$ ipython --no-banner

In [1]: import numpy as np

In [2]: np.set_printoptions(precision=3, suppress=True, linewidth=120)

In [3]: W0 = np.load("arr.npy")

In [4]: W0
Out[4]: 
array([[ 0.008, -0.04 ,  0.008, -0.008,  0.008,  0.024,  0.024, -0.024, -0.04 , -0.024, -0.04 ,  0.024,  0.008],
       [-0.04 ,  0.2  , -0.04 ,  0.04 , -0.04 , -0.12 , -0.12 ,  0.12 ,  0.2  ,  0.12 ,  0.2  , -0.12 , -0.04 ],
       [ 0.008, -0.04 ,  0.008, -0.008,  0.008,  0.024,  0.024, -0.024, -0.04 , -0.024, -0.04 ,  0.024,  0.008],
       [-0.008,  0.04 , -0.008,  0.008, -0.008, -0.024, -0.024,  0.024,  0.04 ,  0.024,  0.04 , -0.024, -0.008],
       [ 0.008, -0.04 ,  0.008, -0.008,  0.008,  0.024,  0.024, -0.024, -0.04 , -0.024, -0.04 ,  0.024,  0.008],
       [ 0.024, -0.12 ,  0.024, -0.024,  0.024,  0.072,  0.072, -0.072, -0.12 , -0.072, -0.12 ,  0.072,  0.024],
       [ 0.024, -0.12 ,  0.024, -0.024,  0.024,  0.072,  0.072, -0.072, -0.12 , -0.072, -0.12 ,  0.072,  0.024],
       [-0.024,  0.12 , -0.024,  0.024, -0.024, -0.072, -0.072,  0.072,  0.12 ,  0.072,  0.12 , -0.072, -0.024],
       [-0.04 ,  0.2  , -0.04 ,  0.04 , -0.04 , -0.12 , -0.12 ,  0.12 ,  0.2  ,  0.12 ,  0.2  , -0.12 , -0.04 ],
       [-0.024,  0.12 , -0.024,  0.024, -0.024, -0.072, -0.072,  0.072,  0.12 ,  0.072,  0.12 , -0.072, -0.024],
       [-0.04 ,  0.2  , -0.04 ,  0.04 , -0.04 , -0.12 , -0.12 ,  0.12 ,  0.2  ,  0.12 ,  0.2  , -0.12 , -0.04 ],
       [ 0.024, -0.12 ,  0.024, -0.024,  0.024,  0.072,  0.072, -0.072, -0.12 , -0.072, -0.12 ,  0.072,  0.024],
       [ 0.008, -0.04 ,  0.008, -0.008,  0.008,  0.024,  0.024, -0.024, -0.04 , -0.024, -0.04 ,  0.024,  0.008]])

In [5]: # equal to its transpose

In [6]: Uu, sv, Vt = np.linalg.svd(W0)

In [7]: evecs = Vt[:(sv > 1e-8).sum()]

In [8]: rng = np.random.default_rng(55)

In [9]: x0 = W0[3] + 4 * W0[2] + rng.integers(2) * np.eye(13)[4]

In [10]: x0
Out[10]: array([ 0.024, -0.12 ,  0.024, -0.024,  1.024,  0.072,  0.072, -0.072, -0.12 , -0.072, -0.12 ,  0.072,  0.024])

In [11]: np.allclose(evecs.T @ evecs @ x0, x0)
Out[11]: False

In [12]: W0.sum(axis=0)
Out[12]: array([-0.072,  0.36 , -0.072,  0.072, -0.072, -0.216, -0.216,  0.216,  0.36 ,  0.216,  0.36 , -0.216, -0.072])

In [13]: print(W0.sum(axis=1))
[-0.072  0.36  -0.072  0.072 -0.072 -0.216 -0.216  0.216  0.36   0.216  0.36  -0.216 -0.072]
